$ python -q
>>> import numpy as np
>>> import numpy.linalg as la
>>> np.set_printoptions(suppress=True, linewidth=160)
>>> rnd = lambda a: np.round(a, 2) + 0
>>> f = np.array([0, 3, 0, 1, 1, -1, -2, 3, -2, 2, -2])
>>> J = np.array([np.roll(f, i) for i in range(11)])
>>> J
array([[ 0,  3,  0,  1,  1, -1, -2,  3, -2,  2, -2],
       [-2,  0,  3,  0,  1,  1, -1, -2,  3, -2,  2],
       [ 2, -2,  0,  3,  0,  1,  1, -1, -2,  3, -2],
       [-2,  2, -2,  0,  3,  0,  1,  1, -1, -2,  3],
       [ 3, -2,  2, -2,  0,  3,  0,  1,  1, -1, -2],
       [-2,  3, -2,  2, -2,  0,  3,  0,  1,  1, -1],
       [-1, -2,  3, -2,  2, -2,  0,  3,  0,  1,  1],
       [ 1, -1, -2,  3, -2,  2, -2,  0,  3,  0,  1],
       [ 1,  1, -1, -2,  3, -2,  2, -2,  0,  3,  0],
       [ 0,  1,  1, -1, -2,  3, -2,  2, -2,  0,  3],
       [ 3,  0,  1,  1, -1, -2,  3, -2,  2, -2,  0]])
>>> f = np.array([3, 3])
>>> np.array([np.convolve(row, f, "same") for row in J])
array([[ 0,  9,  9,  3,  6,  0, -9,  3,  3,  0,  0],
       [-6, -6,  9,  9,  3,  6,  0, -9,  3,  3,  0],
       [ 6,  0, -6,  9,  9,  3,  6,  0, -9,  3,  3],
       [-6,  0,  0, -6,  9,  9,  3,  6,  0, -9,  3],
       [ 9,  3,  0,  0, -6,  9,  9,  3,  6,  0, -9],
       [-6,  3,  3,  0,  0, -6,  9,  9,  3,  6,  0],
       [-3, -9,  3,  3,  0,  0, -6,  9,  9,  3,  6],
       [ 3,  0, -9,  3,  3,  0,  0, -6,  9,  9,  3],
       [ 3,  6,  0, -9,  3,  3,  0,  0, -6,  9,  9],
       [ 0,  3,  6,  0, -9,  3,  3,  0,  0, -6,  9],
       [ 9,  9,  3,  6,  0, -9,  3,  3,  0,  0, -6]])
>>> rnd(np.sort(np.abs(np.fft.fft(J[0])))), rnd(np.sort(la.svd(J, compute_uv=False)))
(array([3.  , 3.34, 3.34, 3.77, 3.77, 4.73, 4.73, 8.32, 8.32, 9.06, 9.06]), array([3.  , 3.34, 3.34, 3.77, 3.77, 4.73, 4.73, 8.32, 8.32, 9.06, 9.06]))
>>> np.allclose(J @ J.T, J.T @ J)
True
>>> t3 = np.stack([J, -3 * J, J[::-1]])
>>> la.matrix_rank(t3)
array([11, 11, 11])
>>> f = np.array([2, -4, -3, 2, 0, 2, 2, 1, 2, 4, -1])
>>> M2 = J + np.outer(f, np.eye(11)[1])
>>> M2
array([[ 0.,  5.,  0.,  1.,  1., -1., -2.,  3., -2.,  2., -2.],
       [-2., -4.,  3.,  0.,  1.,  1., -1., -2.,  3., -2.,  2.],
       [ 2., -5.,  0.,  3.,  0.,  1.,  1., -1., -2.,  3., -2.],
       [-2.,  4., -2.,  0.,  3.,  0.,  1.,  1., -1., -2.,  3.],
       [ 3., -2.,  2., -2.,  0.,  3.,  0.,  1.,  1., -1., -2.],
       [-2.,  5., -2.,  2., -2.,  0.,  3.,  0.,  1.,  1., -1.],
       [-1.,  0.,  3., -2.,  2., -2.,  0.,  3.,  0.,  1.,  1.],
       [ 1.,  0., -2.,  3., -2.,  2., -2.,  0.,  3.,  0.,  1.],
       [ 1.,  3., -1., -2.,  3., -2.,  2., -2.,  0.,  3.,  0.],
       [ 0.,  5.,  1., -1., -2.,  3., -2.,  2., -2.,  0.,  3.],
       [ 3., -1.,  1.,  1., -1., -2.,  3., -2.,  2., -2.,  0.]])
>>> la.matrix_rank(M2 - J)
np.int64(1)
>>> m1 = np.load("w.npy")
>>> m1
array([[0, 0, 0, 0, 0, 0, 0, 0, 1],
       [0, 1, 0, 0, 0, 0, 0, 0, 0],
       [0, 0, 0, 0, 1, 0, 0, 0, 0],
       [0, 0, 0, 1, 0, 0, 0, 0, 0],
       [1, 0, 0, 0, 0, 0, 0, 0, 0],
       [0, 0, 0, 0, 0, 0, 0, 1, 0],
       [0, 0, 1, 0, 0, 0, 0, 0, 0],
       [0, 0, 0, 0, 0, 1, 0, 0, 0],
       [0, 0, 0, 0, 0, 0, 1, 0, 0]])
>>> # row-stochastic, so 1 is an eigenvalue
>>> x0 = np.array([-5, -2, 5, -5, 2, -2, -5, 4, -4])
>>> rnd(la.inv(m1))
array([[0., 0., 0., 0., 1., 0., 0., 0., 0.],
       [0., 1., 0., 0., 0., 0., 0., 0., 0.],
       [0., 0., 0., 0., 0., 0., 1., 0., 0.],
       [0., 0., 0., 1., 0., 0., 0., 0., 0.],
       [0., 0., 1., 0., 0., 0., 0., 0., 0.],
       [0., 0., 0., 0., 0., 0., 0., 1., 0.],
       [0., 0., 0., 0., 0., 0., 0., 0., 1.],
       [0., 0., 0., 0., 0., 1., 0., 0., 0.],
       [1., 0., 0., 0., 0., 0., 0., 0., 0.]])
>>> [p for p in range(1, 25) if np.allclose(la.matrix_power(m1, p), np.eye(9))]
[10, 20]
>>> m1.T @ (m1 @ x0)
array([-5, -2,  5, -5,  2, -2, -5,  4, -4])
>>> rng = np.random.default_rng(55)
>>> z = rng.permutation(11)
>>> M2 = J[:, z] * rng.choice([-1, 1], 11)
>>> M2
array([[ 0,  3, -3,  1, -2,  0,  1,  2, -2,  1,  2],
       [ 3,  0,  2,  1,  3,  2,  0,  1,  2, -1, -2],
       [ 0, -2,  1,  0, -2, -2,  3, -1, -3, -1,  2],
       [-2,  2, -1,  3, -1,  2,  0, -1,  2,  0, -3],
       [ 2, -2, -1,  0,  1, -3, -2,  0,  1, -3,  2],
       [-2,  3,  0, -2,  1,  2,  2, -3, -1,  0,  1],
       [ 3, -2, -3,  2,  0,  1, -2,  0, -1,  2, -1],
       [-2, -1,  0, -2,  3, -1,  3,  2,  0, -2, -1],
       [-1,  1,  2,  3,  0, -1, -2, -2, -3,  2,  0],
       [ 1,  1, -2, -2, -2,  0, -1,  2,  0, -3, -3],
       [ 1,  0,  2, -1,  2, -3,  1, -3,  2,  2,  0]])
>>> Uu, _, Vh = la.svd(J.T @ M2)
>>> rnd(la.lstsq(J, M2)[0])
array([[ 0.,  0.,  0.,  0.,  0., -1.,  0.,  0.,  0.,  0.,  0.],
       [ 0.,  1.,  0.,  0.,  0.,  0.,  0.,  0.,  0.,  0.,  0.],
       [ 1.,  0.,  0.,  0.,  0.,  0.,  0.,  0.,  0.,  0.,  0.],
       [ 0.,  0.,  0.,  0.,  0.,  0.,  1.,  0.,  0.,  0.,  0.],
       [ 0.,  0.,  0.,  1.,  0.,  0.,  0.,  0.,  0.,  0.,  0.],
       [ 0.,  0.,  0.,  0.,  0.,  0.,  0.,  0.,  0., -1.,  0.],
       [ 0.,  0.,  0.,  0.,  0.,  0.,  0., -1.,  0.,  0.,  0.],
       [ 0.,  0., -1.,  0.,  0.,  0.,  0.,  0.,  0.,  0.,  0.],
       [ 0.,  0.,  0.,  0.,  1.,  0.,  0.,  0.,  0.,  0.,  0.],
       [ 0.,  0.,  0.,  0.,  0.,  0.,  0.,  0., -1.,  0.,  0.],
       [ 0.,  0.,  0.,  0.,  0.,  0.,  0.,  0.,  0.,  0., -1.]])
>>> O, R = la.qr(m1)
>>> np.allclose(R.T @ R, m1.T @ m1)
True
>>> R
array([[-1.,  0.,  0.,  0.,  0.,  0.,  0.,  0.,  0.],
       [ 0.,  1.,  0.,  0.,  0.,  0.,  0.,  0.,  0.],
       [ 0.,  0., -1.,  0.,  0.,  0.,  0.,  0.,  0.],
       [ 0.,  0.,  0.,  1.,  0.,  0.,  0.,  0.,  0.],
       [ 0.,  0.,  0.,  0., -1.,  0.,  0.,  0.,  0.],
       [ 0.,  0.,  0.,  0.,  0., -1.,  0.,  0.,  0.],
       [ 0.,  0.,  0.,  0.,  0.,  0., -1.,  0.,  0.],
       [ 0.,  0.,  0.,  0.,  0.,  0.,  0., -1.,  0.],
       [ 0.,  0.,  0.,  0.,  0.,  0.,  0.,  0.,  1.]])
>>> np.abs(np.diag(R))
array([1., 1., 1., 1., 1., 1., 1., 1., 1.])
>>> O.shape, R.shape
((9, 9), (9, 9))
>>> O
array([[ 0.,  0.,  0.,  0.,  0.,  0.,  0.,  0.,  1.],
       [-0.,  1.,  0.,  0.,  0.,  0.,  0.,  0.,  0.],
       [-0., -0.,  0.,  0., -1.,  0.,  0.,  0.,  0.],
       [-0., -0., -0.,  1.,  0.,  0.,  0.,  0.,  0.],
       [-1., -0., -0., -0.,  0.,  0.,  0.,  0.,  0.],
       [-0., -0., -0., -0., -0.,  0.,  0., -1.,  0.],
       [-0., -0., -1., -0.,  0., -0.,  0.,  0.,  0.],
       [-0., -0., -0., -0., -0., -1., -0.,  0.,  0.],
       [-0., -0., -0., -0., -0., -0., -1., -0.,  0.]])
>>> abs(R[0, 0]), rnd(la.norm(m1[:, 0]))
(np.float64(1.0), np.float64(1.0))
>>> feats = np.loadtxt("dump.csv", delimiter=",")
>>> feats
array([[-3., -3., -2.,  0., -2.,  0., -1., -3.,  3., -1.],
       [ 0.,  0.,  0.,  3., -1., -2.,  1.,  2.,  2.,  0.],
       [-3., -1., -2., -2.,  1.,  2., -2.,  0., -3., -1.],
       [-6.,  1.,  1.,  2.,  2., -2., -2., -2.,  3., -2.],
       [-9., -3., -1.,  2.,  2., -2., -2.,  0.,  0., -3.],
       [ 6.,  2.,  2., -3., -2., -3.,  2., -1.,  0.,  2.],
       [-3., -2.,  0.,  3.,  1., -2.,  3.,  3.,  3., -1.],
       [ 9., -2., -3.,  3., -1.,  2.,  1., -1.,  3.,  3.],
       [-9.,  2., -3.,  0.,  0., -3.,  3.,  2., -1., -3.],
       [ 9.,  3., -1.,  2.,  1., -2., -2., -3.,  3.,  3.],
       [-9.,  3.,  1., -2., -2.,  3., -2.,  0.,  0., -3.]])
>>> # rank 9
>>> M2 = feats + rng.integers(-2, 3, (11, 9)) @ rng.integers(-2, 3, (9, 10))
>>> M2
array([[  2.,  -4.,   1.,   1.,  -3.,  10.,   4.,   1.,   8., -11.],
       [  2.,  -2.,   0.,   2.,   1.,   1.,   3.,   9.,   8.,  -3.],
       [ -5., -10.,  -4.,   1.,   3.,   7., -11.,  -6.,  -7.,  -6.],
       [ -9.,   2.,   1.,   1.,   2.,  -9.,  -2.,  -7.,   6.,   9.],
       [ -4.,  -7.,   0.,   5.,   9.,   7.,  -2.,   4.,  10., -14.],
       [  6.,   4.,   9.,   0.,  -6.,  -1.,   8.,  -1.,   3.,   4.],
       [ -1.,   1.,  -3.,   0.,   3.,  -2.,   5.,  13.,   3.,  -6.],
       [  2., -11.,   1.,  12.,  -8.,  11.,  -3., -13.,  -1.,   7.],
       [ -5.,   5., -10., -13.,   3., -13.,  -1.,   5.,  -5.,  -7.],
       [ 17.,   0.,   7.,   8.,  -2.,   9.,   5.,  -4.,  12.,   1.],
       [  3.,   4.,  12.,  -7.,  -7.,   0.,   5.,   6.,   2.,  -5.]])
>>> rnd(la.svd(M2 - feats, compute_uv=False))
array([36.18, 33.96, 24.58, 14.18, 10.8 ,  5.78,  4.58,  3.41,  0.36,  0.  ])
>>> la.matrix_rank(M2 - feats, tol=1e-8)
np.int64(9)
>>> x0 = np.array([1, -2, 0, 2, 0, -1, 2, 2, -2, -2])
>>> y = M2 @ x0
>>> rnd(la.pinv(M2) @ M2)
array([[1., 0., 0., 0., 0., 0., 0., 0., 0., 0.],
       [0., 1., 0., 0., 0., 0., 0., 0., 0., 0.],
       [0., 0., 1., 0., 0., 0., 0., 0., 0., 0.],
       [0., 0., 0., 1., 0., 0., 0., 0., 0., 0.],
       [0., 0., 0., 0., 1., 0., 0., 0., 0., 0.],
       [0., 0., 0., 0., 0., 1., 0., 0., 0., 0.],
       [0., 0., 0., 0., 0., 0., 1., 0., 0., 0.],
       [0., 0., 0., 0., 0., 0., 0., 1., 0., 0.],
       [0., 0., 0., 0., 0., 0., 0., 0., 1., 0.],
       [0., 0., 0., 0., 0., 0., 0., 0., 0., 1.]])
>>> rnd(la.solve(M2.T @ M2, M2.T @ y))
array([ 1., -2.,  0.,  2.,  0., -1.,  2.,  2., -2., -2.])
>>> y = y + 0.02 * rng.normal(size=11)
>>> rnd(y)
array([ 17.99,  23.  ,   1.98, -50.02,  25.04,  -0.99,  40.98,  -6.96,   3.99,  -0.02,   8.98])
>>> b, *_ = la.lstsq(M2, y)
>>> rnd(la.norm(y - M2 @ b))
np.float64(0.05)
>>> rnd(M2.T @ (y - M2 @ b))
array([0., 0., 0., 0., 0., 0., 0., 0., 0., 0.])
>>> Uu, s, Vh = la.svd(feats)
>>> np.argmax(s[:-1] / (s[1:] + 1e-6)) + 1
np.int64(9)
>>> rnd(s)
array([23.9 , 11.05,  8.92,  8.05,  5.86,  5.2 ,  4.95,  2.1 ,  1.07,  0.  ])
>>> M2 = Uu[:, :9] @ np.diag(s[:9]) @ Vh[:9]
>>> rnd(np.abs(feats - M2).max())
np.float64(0.0)
>>> t3 = np.stack([feats, 2 * feats, feats[::-1]])
>>> rnd(la.norm(t3, axis=(1, 2)))
array([30.48, 60.96, 30.48])
>>> np.einsum("bij,cij->bc", t3, t3)
array([[ 929., 1858.,  161.],
       [1858., 3716.,  322.],
       [ 161.,  322.,  929.]])
>>> t3.shape
(3, 11, 10)
>>> (t3 @ feats.T).shape
(3, 11, 11)
>>> la.matrix_rank(t3)
array([9, 9, 9])
>>> A = np.load("mat.npy")
>>> A
array([[0, 0, 0, 1, 1],
       [0, 0, 0, 0, 1],
       [0, 0, 0, 1, 0],
       [1, 0, 1, 0, 0],
       [1, 1, 0, 0, 0]])
>>> # null space of dimension 1
>>> rk = la.matrix_rank(A)
>>> rk
np.int64(4)
>>> N = la.svd(A)[2][rk:].T
>>> np.allclose(A @ N, 0)
True
>>> rnd(N[:, 0] / N[np.abs(N[:, 0]).round(6).argmax(), 0])
array([ 1., -1., -1.,  0.,  0.])
>>> [int(la.matrix_rank(A[:, :j + 1])) for j in range(5)]
[1, 2, 2, 3, 4]
>>> la.matrix_rank(A.T @ A), la.matrix_rank(A @ A.T)
(np.int64(4), np.int64(4))
>>> rnd(A @ N)
array([[0.],
       [0.],
       [0.],
       [0.],
       [0.]])
>>> rnd(la.norm(A, axis=1))
array([1.41, 1.  , 1.  , 1.41, 1.41])
>>> la.norm(A, axis=1).argmax()
np.int64(0)
>>> rnd(la.norm(A) ** 2 / la.norm(A, 2) ** 2)
np.float64(2.67)
>>> rnd(la.norm(A[1], 1)), rnd(la.norm(A[1], np.inf))
(np.float64(1.0), np.float64(1.0))
>>> rnd(la.norm(A, "nuc"))
np.float64(5.46)
>>> rnd(la.norm(A, 2))
np.float64(1.73)
>>> rnd(la.norm(A, 1)), rnd(la.norm(A, np.inf))
(np.float64(2.0), np.float64(2.0))
>>> rnd(la.norm(A, axis=0))
array([1.41, 1.  , 1.  , 1.41, 1.41])
>>> ev, V = la.eigh(A)
>>> rnd(V @ np.diag(ev) @ V.T)
array([[0., 0., 0., 1., 1.],
       [0., 0., 0., 0., 1.],
       [0., 0., 0., 1., 0.],
       [1., 0., 1., 0., 0.],
       [1., 1., 0., 0., 0.]])
>>> (ev > 1e-8).sum(), (ev < -1e-8).sum()
(np.int64(2), np.int64(2))
>>> rnd(V.T @ V)
array([[1., 0., 0., 0., 0.],
       [0., 1., 0., 0., 0.],
       [0., 0., 1., 0., 0.],
       [0., 0., 0., 1., 0.],
       [0., 0., 0., 0., 1.]])
>>> rnd(ev)
array([-1.73, -1.  ,  0.  ,  1.  ,  1.73])
>>> np.unique(ev.round(6) + 0, return_counts=True)[1]
array([1, 1, 1, 1, 1])
>>> rnd(la.eigvalsh(A + 4 * np.eye(5)))
array([2.27, 3.  , 4.  , 5.  , 5.73])
>>> rnd(ev.sum()), np.trace(A)
(np.float64(0.0), np.int64(0))
>>> np.argwhere(np.triu(A))
array([[0, 3],
       [0, 4],
       [1, 4],
       [2, 3]])
>>> A @ A
array([[2, 1, 1, 0, 0],
       [1, 1, 0, 0, 0],
       [1, 0, 1, 0, 0],
       [0, 0, 0, 2, 1],
       [0, 0, 0, 1, 2]])
>>> A.sum(axis=0)
array([2, 1, 1, 2, 2])
>>> np.trace(A @ A @ A) // 6
np.int64(0)
>>> L = np.diag(A.sum(axis=1)) - A
>>> (la.eigvalsh(L) < 1e-8).sum()
np.int64(1)
>>> L
array([[ 2,  0,  0, -1, -1],
       [ 0,  1,  0,  0, -1],
       [ 0,  0,  1, -1,  0],
       [-1,  0, -1,  2,  0],
       [-1, -1,  0,  0,  2]])
>>> round(la.det(L[1:, 1:]))
1
>>> rnd(la.eigvalsh(A).min())
np.float64(-1.73)
>>> X = np.loadtxt("test6.csv", delimiter=",")
>>> X
array([[ 1.,  0.,  0.,  0.,  0.,  0.,  0.,  0.,  0.,  0.],
       [ 3.,  2.,  0.,  0.,  0.,  0.,  0.,  0.,  0.,  0.],
       [ 2.,  0.,  2.,  0.,  0.,  0.,  0.,  0.,  0.,  0.],
       [ 2.,  2.,  2., -1.,  0.,  0.,  0.,  0.,  0.,  0.],
       [ 0., -2., -1.,  2., -2.,  0.,  0.,  0.,  0.,  0.],
       [ 3., -3., -2., -1.,  3.,  0.,  0.,  0.,  0.,  0.],
       [ 2., -1., -3.,  1.,  0., -1.,  3.,  0.,  0.,  0.],
       [ 1., -2., -1.,  3.,  2.,  0.,  1.,  1.,  0.,  0.],
       [ 2.,  3.,  1., -1., -1.,  3.,  3.,  3., -1.,  0.],
       [ 0., -3., -2.,  2., -3., -1., -3., -1., -1.,  1.]])
>>> # triangular: eigenvalues sit on the diagonal
>>> rnd(np.sort(np.abs(la.eigvals(X))))
array([0., 1., 1., 1., 1., 1., 2., 2., 2., 3.])
>>> la.determinant(X)
Traceback (most recent call last):
  File "<python-input-104>", line 1, in <module>
    la.determinant(X)
    ^^^^^^^^^^^^^^
AttributeError: module 'numpy.linalg' has no attribute 'determinant'
>>> X.inv()
Traceback (most recent call last):
  File "<python-input-105>", line 1, in <module>
    X.inv()
    ^^^^^
AttributeError: 'numpy.ndarray' object has no attribute 'inv'
>>> rnd(la.det(X))
np.float64(0.0)
>>> (X - X.T) / 2
array([[ 0. , -1.5, -1. , -1. ,  0. , -1.5, -1. , -0.5, -1. ,  0. ],
       [ 1.5,  0. ,  0. , -1. ,  1. ,  1.5,  0.5,  1. , -1.5,  1.5],
       [ 1. ,  0. ,  0. , -1. ,  0.5,  1. ,  1.5,  0.5, -0.5,  1. ],
       [ 1. ,  1. ,  1. ,  0. , -1. ,  0.5, -0.5, -1.5,  0.5, -1. ],
       [ 0. , -1. , -0.5,  1. ,  0. , -1.5,  0. , -1. ,  0.5,  1.5],
       [ 1.5, -1.5, -1. , -0.5,  1.5,  0. ,  0.5,  0. , -1.5,  0.5],
       [ 1. , -0.5, -1.5,  0.5,  0. , -0.5,  0. , -0.5, -1.5,  1.5],
       [ 0.5, -1. , -0.5,  1.5,  1. ,  0. ,  0.5,  0. , -1.5,  0.5],
       [ 1. ,  1.5,  0.5, -0.5, -0.5,  1.5,  1.5,  1.5,  0. ,  0.5],
       [ 0. , -1.5, -1. ,  1. , -1.5, -0.5, -1.5, -0.5, -0.5,  0. ]])
